$ python3 -q
>>> import numpy as np
>>> np.set_printoptions(suppress=True, linewidth=160)
>>> tidy = lambda a: np.round(a, 2) + 0
>>> K = np.load("run5.npy")
>>> print(K)
[[ 0.91  1.19 -0.65]
 [ 0.8   1.1  -0.7 ]]
>>> print(np.linalg.norm(K, axis=1).argmax())
0
>>> print(tidy(np.linalg.norm(K, axis=0)))
[1.21 1.62 0.96]
>>> print(tidy(np.linalg.norm(K) ** 2 / np.linalg.norm(K, 2) ** 2))
1.0
>>> print(tidy(np.linalg.norm(K, axis=1)))
[1.63 1.53]
>>> theta = np.radians(128)
>>> r_ = np.eye(3)
>>> r_[0, 0] = r_[1, 1] = np.cos(theta)
>>> r_[0, 1], r_[1, 0] = -np.sin(theta), np.sin(theta)
>>> print(tidy(r_))
[[-0.62 -0.79  0.  ]
 [ 0.79 -0.62  0.  ]
 [ 0.    0.    1.  ]]
>>> A2 = K @ r_.T
>>> print(tidy(np.linalg.svd(K, compute_uv=False)), tidy(np.linalg.svd(A2, compute_uv=False)))
[2.24 0.08] [2.24 0.08]
>>> print(np.allclose(K @ K.T, A2 @ A2.T))
True
>>> print(tidy(np.linalg.det(r_)), tidy(np.trace(r_)))
1.0 -0.23
>>> print(tidy(np.linalg.pinv(r_)))
[[-0.62  0.79  0.  ]
 [-0.79 -0.62  0.  ]
 [ 0.    0.    1.  ]]
>>> print(r_[:, 1] @ r_[:, 2])
0.0
>>> w1 = np.array([[-1, 1, -2, -1, 1, 1], [0, 0, 2, 0, 2, 0], [1, -1, -2, 2, -2, -2]])
>>> b = np.array([0, 0, -1, -1, -1, 1])
>>> hid = np.maximum(K @ w1 + b, 0)
>>> print((hid > 0).astype(int))
[[0 1 1 0 1 1]
 [0 1 1 0 1 1]]
>>> print(np.linalg.matrix_rank(hid))
2
>>> print(tidy(hid))
[[0.   1.56 0.86 0.   3.59 3.21]
 [0.   1.5  1.   0.   3.4  3.2 ]]
>>> basis = np.array([[4, 1], [2, 3], [1, 0], [3, 3], [1, 2], [5, 3]])
>>> print(tidy(hid @ basis))
[[23.62 21.49]
 [23.4  20.9 ]]
>>> print(w1 @ basis)
[[-1  4]
 [ 4  4]
 [-6 -6]]
>>> print((hid @ basis).round(6).argmax(axis=1))
[0 0]
>>> A2 = np.array([[-2, -1], [2, -3]])
>>> basis = np.array([[-5, -1], [4, -3]])
>>> W0 = np.block([[A2, np.array([[1, 0], [0, 3]])], [np.zeros((2, 2)), basis]])
>>> print(W0)
[[-2. -1.  1.  0.]
 [ 2. -3.  0.  3.]
 [ 0.  0. -5. -1.]
 [ 0.  0.  4. -3.]]
>>> rng = np.random.default_rng(83)
>>> labels = rng.permutation(4)
>>> print(labels)
[3 0 1 2]
>>> A2 = W0[labels][:, labels]
>>> print(tidy(np.sort(np.abs(np.linalg.eigvals(A2)))))
[2.83 2.83 4.36 4.36]
>>> print(np.trace(A2))
-13.0
>>> print(np.diag(A2))
[-3. -2. -3. -5.]
>>> print(A2)
[[-3.  0.  0.  4.]
 [ 0. -2. -1.  1.]
 [ 3.  2. -3.  0.]
 [-1.  0.  0. -5.]]
>>> mat = np.load("out14.npy")
>>> print(mat)
[[ 2  3  2]
 [ 0 -2 -2]
 [ 0  0  3]]
>>> labels = rng.permutation(3)
>>> A2 = mat[:, labels] * rng.choice([-1, 1], 3)
>>> print(A2)
[[-2 -3 -2]
 [ 2  2  0]
 [-3  0  0]]
>>> U, _, VT = np.linalg.svd(mat.T @ A2)
>>> print(tidy(np.linalg.lstsq(mat, A2)[0]))
[[ 0.  0. -1.]
 [ 0. -1.  0.]
 [-1.  0.  0.]]
>>> print(labels)
[2 1 0]
>>> r0, r1 = W0[0], W0[2]
>>> print(r0 @ r1)
-5.0
>>> print(r0 @ r0)
6.0
>>> p = (r0 @ r1) / (r0 @ r0) * r0
>>> print(tidy(np.linalg.norm(r0 + r1) ** 2 + np.linalg.norm(r0 - r1) ** 2))
64.0
>>> print(np.linalg.matrix_rank(np.outer(r0, r1)))
1
>>> print(tidy(r1 - p))
[-1.67 -0.83 -4.17 -1.  ]
>>> print(np.outer(r0, r1))
[[-0. -0. 10.  2.]
 [-0. -0.  5.  1.]
 [ 0.  0. -5. -1.]
 [ 0.  0. -0. -0.]]
>>> r0 = np.array([0, 1, 4])
>>> r1 = np.array([2, -2, 2, 1, 0])
>>> M = r0[:, None] + r1[None, :]
>>> print(M)
[[ 2 -2  2  1  0]
 [ 3 -1  3  2  1]
 [ 6  2  6  5  4]]
>>> print(np.linalg.matrix_rank(M, rtol=0.1))
2
>>> q, _ = np.linalg.qr(np.array([[-1.4, 0.8, -0.3], [-0.3, -2.4, 0.9], [-0.6, 0.1, 0.3]]))
>>> evals = np.array([2, 0, 0])
>>> A = q @ np.diag(evals) @ q.T
>>> print(tidy(A))
[[1.63 0.35 0.7 ]
 [0.35 0.07 0.15]
 [0.7  0.15 0.3 ]]
>>> U, s, VT = np.linalg.svd(A)
>>> V = VT[:(s > 1e-8).sum()]
>>> vec = A[1] + -2 * A[0] + rng.integers(2) * np.eye(3)[0]
>>> print(tidy(vec))
[-2.9  -0.62 -1.24]
>>> print(tidy(V.T @ V))
[[0.81 0.17 0.35]
 [0.17 0.04 0.07]
 [0.35 0.07 0.15]]
>>> print(tidy(np.linalg.norm(vec - V.T @ V @ vec)))
0.0
>>> X = np.loadtxt("a.csv", delimiter=",")
>>> print(X)
[[2. 1. 2. 2. 2.]
 [1. 1. 3. 3. 0.]
 [2. 1. 0. 0. 2.]]
>>> evals, V = np.linalg.eigh(A)
>>> vec = np.array([3, -1, 3])
>>> print((np.sign(V[:, -1].round(6)) == np.sign(V[0, -1].round(6))).astype(int))
[1 1 1]
>>> print(tidy(vec @ A @ vec / (vec @ vec)), tidy(evals[0]), tidy(evals[-1]))
1.42 0.0 2.0
>>> A2 = X / np.linalg.norm(X, axis=1, keepdims=True)
>>> cov = A2 @ A2.T
>>> print(tidy(cov))
[[1.   0.81 0.73]
 [0.81 1.   0.22]
 [0.73 0.22 1.  ]]
>>> print(tidy(np.linalg.norm(A2, axis=1)))
[1. 1. 1.]
>>> arr = np.load("layer16.npy")
>>> print(arr)
[[ 2.68  4.2  -3.42]
 [ 1.91  2.92 -1.15]
 [ 0.88  1.22 -2.3 ]
 [-3.9  -5.98  3.43]
 [-3.75 -6.13  0.79]
 [ 0.04 -0.24 -1.31]
 [-3.75 -6.17  1.91]
 [-2.2  -3.45 -1.48]
 [ 0.08  0.42  2.54]
 [ 1.12  1.57  0.15]
 [-0.94 -1.19  2.19]
 [-3.   -4.83 -0.23]
 [ 4.84  7.4  -3.08]
 [ 1.72  2.58 -3.46]]
>>> cen = arr - arr.mean(axis=0)
>>> U, s, VT = np.linalg.svd(cen, full_matrices=False)
>>> print(np.abs(VT[0]).argmax())
1
>>> print(tidy(VT[0] * np.sign(VT[0, np.abs(VT[0]).argmax()])))
[ 0.51  0.8  -0.33]
>>> print(np.linalg.matrix_rank(cen))
3
>>> print(tidy(s))
[19.18  5.71  0.3 ]
>>> print(tidy((s ** 2).sum() ** 2 / (s ** 4).sum()))
1.18
>>> A2 = arr / np.linalg.norm(arr, axis=1, keepdims=True)
>>> cov = A2 @ A2.T
>>> print(tidy(np.degrees(np.arccos(np.clip(cov[12, 8], -1, 1)))))
100.34
>>> print(tidy(np.linalg.norm(A2, axis=1)))
[1. 1. 1. 1. 1. 1. 1. 1. 1. 1. 1. 1. 1. 1.]
>>> labels = arr[:, 2] > np.median(arr[:, 2])
>>> r0 = arr[labels].mean(axis=0) - arr[~labels].mean(axis=0)
>>> print(tidy(r0))
[-3.43 -5.28  3.85]
>>> print(((arr - arr.mean(axis=0)) @ r0 > 0).astype(int))
[0 0 0 1 1 0 1 1 1 0 1 1 0 0]
>>> print(labels.astype(int))
[0 0 0 1 1 0 1 0 1 1 1 1 0 0]
>>> print(np.argsort(-np.abs(r0).round(6), kind="stable"))
[1 2 0]
>>> E = np.array([[4, -5, -8], [7, -7, 6], [-5, 2, -2]])
>>> hat = np.triu(np.array([[0, 3, -6], [-8, 9, -2], [7, 0, 3]]), 1) + np.eye(3)
>>> A2 = hat @ E @ np.linalg.inv(hat)
>>> print(tidy(np.poly(A2)))
[   1.    5.  -39. -256.]
>>> print(hat @ E - E @ hat)
[[ 51. -45.  44.]
 [ 10. -25.  32.]
 [  0.  15. -26.]]
>>> print(np.linalg.matrix_rank(A2))
3
>>> q, r_ = np.linalg.qr(E)
>>> print(tidy(np.abs(np.diag(r_))))
[9.49 2.94 9.17]
>>> print(tidy(q.T @ q))
[[1. 0. 0.]
 [0. 1. 0.]
 [0. 0. 1.]]
>>> print(tidy(abs(r_[0, 0])), tidy(np.linalg.norm(E[:, 0])))
9.49 9.49
>>> print(tidy(q))
[[-0.42 -0.51  0.75]
 [-0.74 -0.29 -0.61]
 [ 0.53 -0.81 -0.25]]
>>> print(q.shape, r_.shape)
(3, 3) (3, 3)
>>> cov = E.T @ E
>>> print(np.trace(cov), (E ** 2).sum())
272 272
>>> print(tidy(np.linalg.svd(E, compute_uv=False) ** 2))
[168.7   99.39   3.91]
>>> print(tidy(np.linalg.eigvalsh(cov)[::-1]))
[168.7   99.39   3.91]
>>> print(np.allclose(cov, cov.T))
True
